$ ipython --no-banner

In [1]: import numpy as np

In [2]: np.set_printoptions(precision=1, suppress=True, linewidth=140)

In [3]: K = np.load("out9.npy")

In [4]: K
Out[4]: 
array([[-0.9, -1. , -0.1],
       [ 1.7,  2.2, -0.1],
       [ 3.7,  4.3,  0.1],
       [-2.7, -3.3,  0.1],
       [-3.7, -4.6,  0. ],
       [-4.6, -5.6,  0.2],
       [ 2.5,  3.2, -0.1],
       [-1. , -1.2, -0.1],
       [-0.7, -1.1,  0.1],
       [-4.6, -5.4,  0.1],
       [ 3.5,  4.3,  0. ],
       [ 1.9,  2.1, -0.1],
       [ 4.4,  5.6,  0.1],
       [-3.6, -4.5,  0. ],
       [-2.8, -3.2,  0.1],
       [-3.7, -4.3,  0. ],
       [ 0. ,  0. ,  0.1],
       [-1. , -1. ,  0.1]])

In [5]: Xc = (K - K.mean(axis=0)) / K.std(axis=0)

In [6]: np.argwhere(np.abs(Xc) > 2)
Out[6]: array([], shape=(0, 2), dtype=int64)

In [7]: c = np.linalg.lstsq(np.delete(Xc, 0, axis=1), Xc[:, 0])[0]

In [8]: round(1 - np.var(Xc[:, 0] - np.delete(Xc, 0, axis=1) @ c), 1)
Out[8]: np.float64(1.0)

In [9]: F = np.load("mat.npy")

In [10]: F
Out[10]: 
array([[ 1,  1, -1, -1,  1,  1, -1, -1],
       [ 1, -1, -1,  1, -1,  1,  1, -1]])

In [11]: Uu, s, Vh = np.linalg.svd(F, full_matrices=False)

In [12]: np.cumsum(s ** 2) / np.sum(s ** 2)
Out[12]: array([0.5, 1. ])

In [13]: np.round(Uu.T @ F @ Vh.T, 1) + 0
Out[13]: 
array([[2.8, 0. ],
       [0. , 2.8]])

In [14]: np.round(Vh @ Vh.T, 1) + 0
Out[14]: 
array([[1., 0.],
       [0., 1.]])

In [15]: P = K @ np.linalg.solve(K.T @ K, K.T)

In [16]: round(np.trace(P), 1)
Out[16]: np.float64(3.0)

In [17]: np.round(P @ K[:, 1], 1) + 0
Out[17]: array([-1. ,  2.2,  4.3, -3.3, -4.6, -5.6,  3.2, -1.2, -1.1, -5.4,  4.3,  2.1,  5.6, -4.5, -3.2, -4.3,  0. , -1. ])

In [18]: np.diag(P)
Out[18]: array([0.1, 0.1, 0.3, 0.1, 0.1, 0.3, 0.1, 0.1, 0.2, 0.2, 0.1, 0.1, 0.4, 0.1, 0.2, 0.2, 0.1, 0.2])
